In [1]: import numpy as np

In [2]: np.set_printoptions(precision=2, suppress=True, linewidth=120, legacy="1.25")

In [3]: J = np.tanh(np.array([[-0.4, -1.5],
   ...:     [-0.6, 1.0],
   ...:     [0.3, -1.3],
   ...:     [-1.0, 0.1],
   ...:     [-0.7, 0.1],
   ...:     [-0.9, 0.9],
   ...:     [0.0, -0.1],
   ...:     [1.6, -1.1],
   ...:     [-0.8, -1.1],
   ...:     [1.0, -0.3],
   ...:     [-1.4, 0.4]]) @ np.array([[0.8, 0.1, -1.6, 0.4], [1.7, -0.9, 0.4, 1.1]]))

In [4]: J
Out[4]: 
array([[-0.99,  0.86,  0.04, -0.95],
       [ 0.84, -0.74,  0.88,  0.7 ],
       [-0.96,  0.83, -0.76, -0.86],
       [-0.56, -0.19,  0.93, -0.28],
       [-0.37, -0.16,  0.82, -0.17],
       [ 0.67, -0.72,  0.95,  0.56],
       [-0.17,  0.09, -0.04, -0.11],
       [-0.53,  0.82, -1.  , -0.52],
       [-0.99,  0.72,  0.69, -0.91],
       [ 0.28,  0.35, -0.94,  0.07],
       [-0.41, -0.46,  0.98, -0.12]])

In [5]: idx = J[:, 0] > np.median(J[:, 0])

In [6]: f = J[idx].mean(axis=0) - J[~idx].mean(axis=0)

In [7]: idx.astype(int)
Out[7]: array([0, 1, 0, 0, 1, 1, 1, 0, 0, 1, 0])

In [8]: np.argsort(-np.abs(f).round(6), kind="stable")
Out[8]: array([0, 3, 1, 2])

In [9]: np.round((((J - J.mean(axis=0)) @ f > 0) == idx).mean(), 2)
Out[9]: 0.82

In [10]: Xc = J - J.mean(axis=0)

In [11]: evecs = np.linalg.svd(Xc)[2][:3]

In [12]: out = Xc - Xc @ evecs.T @ evecs

In [13]: (Xc @ evecs.T).std(axis=0)
Out[13]: array([1.07, 0.66, 0.15])

In [14]: round(np.linalg.norm(out) / np.linalg.norm(Xc), 2)
Out[14]: 0.02

In [15]: np.round(np.cov(Xc @ evecs.T, rowvar=False), 2) + 0
Out[15]: 
array([[1.25, 0.  , 0.  ],
       [0.  , 0.48, 0.  ],
       [0.  , 0.  , 0.02]])

In [16]: np.linalg.norm(out, axis=1).round(6).argmax()
Out[16]: 2

In [17]: Z = J[[3, 0]].astype(float)

In [18]: for _ in range(4):
    ...:     idx = np.linalg.norm(J[:, None] - Z, axis=-1).argmin(axis=1)
    ...:     Z = np.array([J[idx == j].mean(axis=0) for j in range(2)])
    ...: 

In [19]: idx
Out[19]: array([1, 0, 1, 0, 0, 0, 0, 1, 1, 1, 0])

In [20]: np.bincount(idx)
Out[20]: array([6, 5])

In [21]: np.abs(Z[1] - Z[0]).argmax()
Out[21]: 2

In [22]: d = np.linalg.norm(J[:, None] - J[None], axis=-1)

In [23]: np.unravel_index(d.round(6).argmax(), d.shape)
Out[23]: (1, 2)

In [24]: np.linalg.matrix_rank(d ** 2)
Out[24]: 6

In [25]: d.shape
Out[25]: (11, 11)

In [26]: (d + 1e9 * np.eye(11)).round(6).argmin(axis=1)
Out[26]: array([8, 5, 7, 4, 3, 1, 4, 2, 0, 6, 4])

In [27]: d.mean(axis=1).argmax()
Out[27]: 1

In [28]: d[6].round(6).argsort(kind="stable")[:4]
Out[28]: array([6, 4, 9, 3])

In [29]: d[6]
Out[29]: array([1.41, 1.79, 1.51, 1.09, 0.92, 1.66, 0.  , 1.32, 1.5 , 1.05, 1.19])

In [30]: d[:5, :5]
Out[30]: 
array([[0.  , 3.06, 0.81, 1.59, 1.63],
       [3.06, 0.  , 3.29, 1.8 , 1.6 ],
       [0.81, 3.29, 0.  , 2.1 , 2.08],
       [1.59, 1.8 , 2.1 , 0.  , 0.24],
       [1.63, 1.6 , 2.08, 0.24, 0.  ]])

In [31]: Xc = (J - J.mean(axis=0)) / J.std(axis=0)

In [32]: Xc.std(axis=0)
Out[32]: array([1., 1., 1., 1.])

In [33]: coef = np.linalg.lstsq(np.delete(Xc, 1, axis=1), Xc[:, 1])[0]

In [34]: round(1 - np.var(Xc[:, 1] - np.delete(Xc, 1, axis=1) @ coef), 2)
Out[34]: 0.99

In [35]: coef
Out[35]: array([ 1.02, -0.3 , -1.76])

In [36]: mat = np.loadtxt("arr.csv", delimiter=",")

In [37]: mat
Out[37]: 
array([[ -0.53,   1.55,  -0.53,   4.6 ],
       [ -0.8 ,  -2.66,   0.15,   3.71],
       [ -0.75,   2.19,  -1.52,  10.33],
       [  0.14,   2.64,  -0.83,   3.67],
       [ -0.28,  -2.09,   0.83,  -2.8 ],
       [  1.05,   0.68,   1.82, -17.76],
       [  0.11,   5.31,  -1.12,   2.75],
       [ -0.69,  -3.11,   0.47,   3.04],
       [  1.15,  -2.2 ,   2.2 , -18.52],
       [ -0.71,  -1.18,  -0.41,   5.92],
       [ -1.36,  -0.82,  -1.22,  14.63],
       [  0.09,   1.23,  -1.12,   7.47],
       [  1.19,   1.98,  -0.66,  -1.41],
       [ -0.8 ,  -1.84,  -0.23,   6.59],
       [ -0.51,   0.05,  -1.15,   9.83],
       [ -1.53,   3.14,  -3.55,  29.12],
       [ -0.65,   1.61,  -1.18,   9.62],
       [ -0.2 ,   1.53,  -0.78,   4.6 ],
       [ -0.6 ,  -0.09,   0.03,   2.02],
       [ -0.69,  -1.19,   0.09,   4.87],
       [ -0.54,   2.31,  -2.1 ,  15.24],
       [ -0.39,  -0.49,  -0.3 ,   4.01],
       [ -0.48,   0.44,  -1.33,  11.74],
       [  0.61,   0.82,   0.49,  -6.71]])

In [38]: rng = np.random.default_rng(680)

In [39]: out = J + rng.integers(-2, 3, (11, 3)) @ rng.integers(-2, 3, (3, 4))

In [40]: out
Out[40]: 
array([[ 3.01, -3.14,  0.04, -0.95],
       [ 0.84, -0.74, -1.12, -1.3 ],
       [-8.96,  8.83,  5.24,  5.14],
       [ 0.44, -1.19,  0.93, -0.28],
       [ 4.63, -5.16, -3.18, -4.17],
       [-1.33,  1.28,  8.95,  8.56],
       [ 6.83, -6.91, -6.04, -6.11],
       [-0.53,  0.82, -5.  , -4.52],
       [-3.99,  3.72,  6.69,  5.09],
       [-1.72,  2.35,  7.06,  8.07],
       [-2.41,  1.54,  2.98,  1.88]])

In [41]: out - J
Out[41]: 
array([[ 4., -4.,  0.,  0.],
       [ 0.,  0., -2., -2.],
       [-8.,  8.,  6.,  6.],
       [ 1., -1.,  0.,  0.],
       [ 5., -5., -4., -4.],
       [-2.,  2.,  8.,  8.],
       [ 7., -7., -6., -6.],
       [ 0.,  0., -4., -4.],
       [-3.,  3.,  6.,  6.],
       [-2.,  2.,  8.,  8.],
       [-2.,  2.,  2.,  2.]])

In [42]: np.round(np.linalg.svd(out - J, compute_uv=False), 2) + 0
Out[42]: array([28.19, 10.44,  0.  ,  0.  ])

In [43]: np.abs(out - J).sum(axis=1)
Out[43]: array([ 8.,  4., 28.,  2., 18., 20., 26.,  8., 18., 20.,  8.])

In [44]: K = np.array([[-0.4, -1.0, 0.5, 0.3],
    ...:     [-0.1, 1.6, -1.1, 0.0],
    ...:     [-0.6, -0.1, -0.3, 1.1]])

In [45]: K[:, 2] *= 3

In [46]: K
Out[46]: 
array([[-0.4, -1. ,  1.5,  0.3],
       [-0.1,  1.6, -3.3,  0. ],
       [-0.6, -0.1, -0.9,  1.1]])

In [47]: out = K / np.sqrt((K ** 2).mean(axis=1, keepdims=True))

In [48]: np.linalg.matrix_rank(out) == np.linalg.matrix_rank(K)
Out[48]: True

In [49]: np.linalg.matrix_rank(K - K.mean(axis=1, keepdims=True))
Out[49]: 3

In [50]: out[1]
Out[50]: array([-0.05,  0.87, -1.8 ,  0.  ])

In [51]: out = np.array([[1, -6, 7], [6, 2, 6], [-1, 1, -9], [-9, -7, 8]])

In [52]: np.einsum("ik,kj->ij", K, out)
Out[52]: 
array([[-10.6,  -0.2, -19.9],
       [ 12.8,   0.5,  38.6],
       [-10.2,  -5.2,  12.1]])

In [53]: np.linalg.matrix_rank(np.vstack([K, out.T]))
Out[53]: 4

In [54]: np.einsum("ik,kj->ji", K, out)
Out[54]: 
array([[-10.6,  12.8, -10.2],
       [ -0.2,   0.5,  -5.2],
       [-19.9,  38.6,  12.1]])

In [55]: np.einsum("ij->j", K)
Out[55]: array([-1.1,  0.5, -2.7,  1.4])

In [56]: K @ out
Out[56]: 
array([[-10.6,  -0.2, -19.9],
       [ 12.8,   0.5,  38.6],
       [-10.2,  -5.2,  12.1]])

In [57]: G = K.T @ K

In [58]: (K @ K.T).shape
Out[58]: (3, 3)

In [59]: K.ravel(order="F")
Out[59]: array([-0.4, -0.1, -0.6, -1. ,  1.6, -0.1,  1.5, -3.3, -0.9,  0.3,  0. ,  1.1])

In [60]: K.reshape(2, -1)
Out[60]: 
array([[-0.4, -1. ,  1.5,  0.3, -0.1,  1.6],
       [-3.3,  0. , -0.6, -0.1, -0.9,  1.1]])

In [61]: blk = K.reshape(3, 2, -1)

In [62]: blk[:, 0]
Out[62]: 
array([[-0.4, -1. ],
       [-0.1,  1.6],
       [-0.6, -0.1]])

In [63]: np.einsum("ihd,jhd->hij", blk, blk).shape
Out[63]: (2, 3, 3)

In [64]: np.swapaxes(blk, 1, 2)[0]
Out[64]: 
array([[-0.4,  1.5],
       [-1. ,  0.3]])

In [65]: blk.transpose(1, 0, 2)
Out[65]: 
array([[[-0.4, -1. ],
        [-0.1,  1.6],
        [-0.6, -0.1]],

       [[ 1.5,  0.3],
        [-3.3,  0. ],
        [-0.9,  1.1]]])

In [66]: blk.shape
Out[66]: (3, 2, 2)

In [67]: W0 = np.load("test0.npy")

In [68]: W0
Out[68]: 
array([[ 1,  0,  0,  0,  0],
       [ 3,  1,  0,  0,  0],
       [-9, -5,  1,  0,  0],
       [-8, -8, -4,  1,  0],
       [-7,  7, -4,  1,  1]])

In [69]: # triangular: eigenvalues sit on the diagonal

In [70]: out = W0 + rng.integers(-2, 3, (5, 3)) @ rng.integers(-2, 3, (3, 5))

In [71]: out
Out[71]: 
array([[  7,  -6,   0,   2,  -4],
       [  0,   3,   0,  -2,   2],
       [-14,  -2,   5,  -1,   2],
       [ -8,  -9,  -1,   2,  -1],
       [ -8,   5,  -2,  -1,   1]])

In [72]: np.abs(out - W0).sum(axis=1)
Out[72]: array([18,  9, 15,  6,  7])

In [73]: round(float(np.abs(K).max()), 2)
Out[73]: 3.3

In [74]: K.sum(axis=0)
Out[74]: array([-1.1,  0.5, -2.7,  1.4])

In [75]: np.linalg.svd(K, compute_uv=False)
Out[75]: array([4.15, 1.44, 0.22])

In [76]: K - K[0]
Out[76]: 
array([[ 0. ,  0. ,  0. ,  0. ],
       [ 0.3,  2.6, -4.8, -0.3],
       [-0.2,  0.9, -2.4,  0.8]])

In [77]: np.diff(K, axis=0)
Out[77]: 
array([[ 0.3,  2.6, -4.8, -0.3],
       [-0.5, -1.7,  2.4,  1.1]])

In [78]: np.count_nonzero(K)
Out[78]: 11

In [79]: K.shape
Out[79]: (3, 4)

In [80]: out = W0[0, 0] * W0[1:] - np.outer(W0[1:, 0], W0[0])

In [81]: out
Out[81]: 
array([[ 0,  1,  0,  0,  0],
       [ 0, -5,  1,  0,  0],
       [ 0, -8, -4,  1,  0],
       [ 0,  7, -4,  1,  1]])

In [82]: np.linalg.matrix_rank(out), np.linalg.matrix_rank(W0)
Out[82]: (4, 5)

In [83]: W0[:, 0] / W0[0, 0]
Out[83]: array([ 1.,  3., -9., -8., -7.])

In [84]: np.flatnonzero(~out.round(6).any(axis=1))
Out[84]: array([], dtype=int64)

In [85]: O, _ = np.linalg.qr(np.array([[0.2, -1.0], [0.7, 1.2]]))

In [86]: w = np.array([1, 3])

In [87]: X = O @ np.diag(w) @ O.T

In [88]: X
Out[88]: 
array([[ 2.85, -0.53],
       [-0.53,  1.15]])

In [89]: w, evecs = np.linalg.eig(X)

In [90]: np.round(X @ evecs[:, 0] - w[0] * evecs[:, 0], 2) + 0
Out[90]: array([0., 0.])

In [91]: Lm = np.linalg.cholesky(X)

In [92]: Lm
Out[92]: 
array([[ 1.69,  0.  ],
       [-0.31,  1.03]])

In [93]: X / np.sqrt(np.outer(np.diag(X), np.diag(X)))
Out[93]: 
array([[ 1.  , -0.29],
       [-0.29,  1.  ]])

In [94]: Lm @ Lm.T
Out[94]: 
array([[ 2.85, -0.53],
       [-0.53,  1.15]])

In [95]: np.diag(Lm) ** 2
Out[95]: array([2.85, 1.05])

In [96]: round(float(np.prod(np.diag(Lm)) ** 2), 2), np.round(np.linalg.det(X), 2)
Out[96]: (3.0, 3.0)
